% ipython --no-banner

In [1]: import numpy as np

In [2]: import numpy.linalg as la

In [3]: np.set_printoptions(suppress=True, linewidth=160)

In [4]: rnd = lambda a: np.round(a, 1) + 0

In [5]: rng = np.random.default_rng(36)

In [6]: data = np.array([[0, 0, 0, 1, 1],
   ...:     [3, 1, 0, 0, 1],
   ...:     [0, 3, 0, 1, 3],
   ...:     [3, 3, 0, 3, 3],
   ...:     [2, 2, 1, 3, 1],
   ...:     [1, 1, 1, 3, 3],
   ...:     [2, 1, 2, 3, 1],
   ...:     [3, 1, 3, 3, 3]]) * (rng.random((8, 5)) < 0.3)

In [7]: print(data)
[[0 0 0 0 0]
 [0 0 0 0 1]
 [0 0 0 0 3]
 [3 3 0 3 0]
 [0 0 1 0 0]
 [1 0 0 3 3]
 [0 0 2 0 1]
 [0 0 0 0 0]]

In [8]: print(np.abs(np.diag(la.qr(data)[1])) > 1e-9)
[ True  True  True False  True]

In [9]: print(rnd(np.trace(la.pinv(data) @ data)))
4.0

In [10]: print(la.matrix_rank(data))
4

In [11]: print(rnd(data.mean(axis=0)))
[0.5 0.4 0.4 0.8 1. ]

In [12]: print(rnd(la.svd(data, compute_uv=False)))
[6.1 4.2 2.2 1.4 0. ]

In [13]: print(data.sum(axis=1))
[0 1 3 9 1 7 3 0]

In [14]: print(np.diff(data, axis=0))
[[ 0  0  0  0  1]
 [ 0  0  0  0  2]
 [ 3  3  0  3 -3]
 [-3 -3  1 -3  0]
 [ 1  0 -1  3  3]
 [-1  0  2 -3 -2]
 [ 0  0 -2  0 -1]]

In [15]: M2 = data + rng.integers(-2, 3, (8, 4)) @ rng.integers(-2, 3, (4, 5))

In [16]: print(M2)
[[ 0  8  0 -5 -3]
 [ 2  0  2  3  4]
 [-4  0  0  6  1]
 [ 7  3  0 -3  2]
 [-4 -3 -2 -2 -3]
 [ 3  0  0  0  4]
 [ 4 -6  2 -2  5]
 [-6  5 -1  3 -6]]

In [17]: print(M2 - data)
[[ 0  8  0 -5 -3]
 [ 2  0  2  3  3]
 [-4  0  0  6 -2]
 [ 4  0  0 -6  2]
 [-4 -3 -3 -2 -3]
 [ 2  0  0 -3  1]
 [ 4 -6  0 -2  4]
 [-6  5 -1  3 -6]]

In [18]: print(rnd(la.svd(M2 - data, compute_uv=False)))
[16.2 12.2  8.   0.6  0. ]

In [19]: print(np.abs(M2 - data).sum(axis=1))
[16 10 12 12 15  6 16 21]
